% python3 -q
>>> import numpy as np
>>> np.set_printoptions(precision=2, suppress=True, linewidth=100, legacy="1.25")
>>> rd = lambda a: np.round(a, 2) + 0
>>> X = np.loadtxt("test6.csv", delimiter=",")
>>> X
array([[0., 0., 0., 0., 0., 0., 0., 0., 0., 1.],
       [0., 0., 0., 0., 1., 0., 0., 0., 0., 0.],
       [0., 0., 1., 0., 0., 0., 0., 0., 0., 0.],
       [0., 0., 0., 0., 0., 0., 1., 0., 0., 0.],
       [0., 0., 0., 0., 0., 0., 0., 0., 1., 0.],
       [0., 0., 0., 1., 0., 0., 0., 0., 0., 0.],
       [0., 1., 0., 0., 0., 0., 0., 0., 0., 0.],
       [0., 0., 0., 0., 0., 0., 0., 1., 0., 0.],
       [0., 0., 0., 0., 0., 1., 0., 0., 0., 0.],
       [1., 0., 0., 0., 0., 0., 0., 0., 0., 0.]])
>>> rd(np.linalg.matrix_power(X, 2))
array([[1., 0., 0., 0., 0., 0., 0., 0., 0., 0.],
       [0., 0., 0., 0., 0., 0., 0., 0., 1., 0.],
       [0., 0., 1., 0., 0., 0., 0., 0., 0., 0.],
       [0., 1., 0., 0., 0., 0., 0., 0., 0., 0.],
       [0., 0., 0., 0., 0., 1., 0., 0., 0., 0.],
       [0., 0., 0., 0., 0., 0., 1., 0., 0., 0.],
       [0., 0., 0., 0., 1., 0., 0., 0., 0., 0.],
       [0., 0., 0., 0., 0., 0., 0., 1., 0., 0.],
       [0., 0., 0., 1., 0., 0., 0., 0., 0., 0.],
       [0., 0., 0., 0., 0., 0., 0., 0., 0., 1.]])
>>> X @ np.ones(10)
array([1., 1., 1., 1., 1., 1., 1., 1., 1., 1.])
>>> p = np.eye(10)[6]
>>> for _ in range(3):
...     p = p @ X
...     print(p.round(2))
... 
[0. 1. 0. 0. 0. 0. 0. 0. 0. 0.]
[0. 0. 0. 0. 1. 0. 0. 0. 0. 0.]
[0. 0. 0. 0. 0. 0. 0. 0. 1. 0.]
>>> rd(np.linalg.det(X))
1.0
>>> assert X == X.T
Traceback (most recent call last):
  File "<python-input-10>", line 1, in <module>
    assert X == X.T
           ^^^^^^^^
ValueError: The truth value of an array with more than one element is ambiguous. Use a.any() or a.all()
>>> np.allclose(X, X.T)
False
>>> X @ X.T
array([[1., 0., 0., 0., 0., 0., 0., 0., 0., 0.],
       [0., 1., 0., 0., 0., 0., 0., 0., 0., 0.],
       [0., 0., 1., 0., 0., 0., 0., 0., 0., 0.],
       [0., 0., 0., 1., 0., 0., 0., 0., 0., 0.],
       [0., 0., 0., 0., 1., 0., 0., 0., 0., 0.],
       [0., 0., 0., 0., 0., 1., 0., 0., 0., 0.],
       [0., 0., 0., 0., 0., 0., 1., 0., 0., 0.],
       [0., 0., 0., 0., 0., 0., 0., 1., 0., 0.],
       [0., 0., 0., 0., 0., 0., 0., 0., 1., 0.],
       [0., 0., 0., 0., 0., 0., 0., 0., 0., 1.]])
>>> X.T @ X
array([[1., 0., 0., 0., 0., 0., 0., 0., 0., 0.],
       [0., 1., 0., 0., 0., 0., 0., 0., 0., 0.],
       [0., 0., 1., 0., 0., 0., 0., 0., 0., 0.],
       [0., 0., 0., 1., 0., 0., 0., 0., 0., 0.],
       [0., 0., 0., 0., 1., 0., 0., 0., 0., 0.],
       [0., 0., 0., 0., 0., 1., 0., 0., 0., 0.],
       [0., 0., 0., 0., 0., 0., 1., 0., 0., 0.],
       [0., 0., 0., 0., 0., 0., 0., 1., 0., 0.],
       [0., 0., 0., 0., 0., 0., 0., 0., 1., 0.],
       [0., 0., 0., 0., 0., 0., 0., 0., 0., 1.]])
>>> rd(np.linalg.svd(X, compute_uv=False))
array([1., 1., 1., 1., 1., 1., 1., 1., 1., 1.])
>>> feats = np.load("mat.npy")
>>> rd(feats)
array([[ 0.  ,  0.45, -0.7 , -0.55],
       [ 0.37,  0.82,  0.24,  0.37],
       [ 0.66, -0.13,  0.4 , -0.62],
       [-0.66,  0.33,  0.54, -0.41]])
>>> rd(np.linalg.norm(feats, axis=0))
array([1., 1., 1., 1.])
>>> rd(feats[:, 1] @ feats[:, 0])
0.0
>>> rd(feats @ feats.T)
array([[1., 0., 0., 0.],
       [0., 1., 0., 0.],
       [0., 0., 1., 0.],
       [0., 0., 0., 1.]])
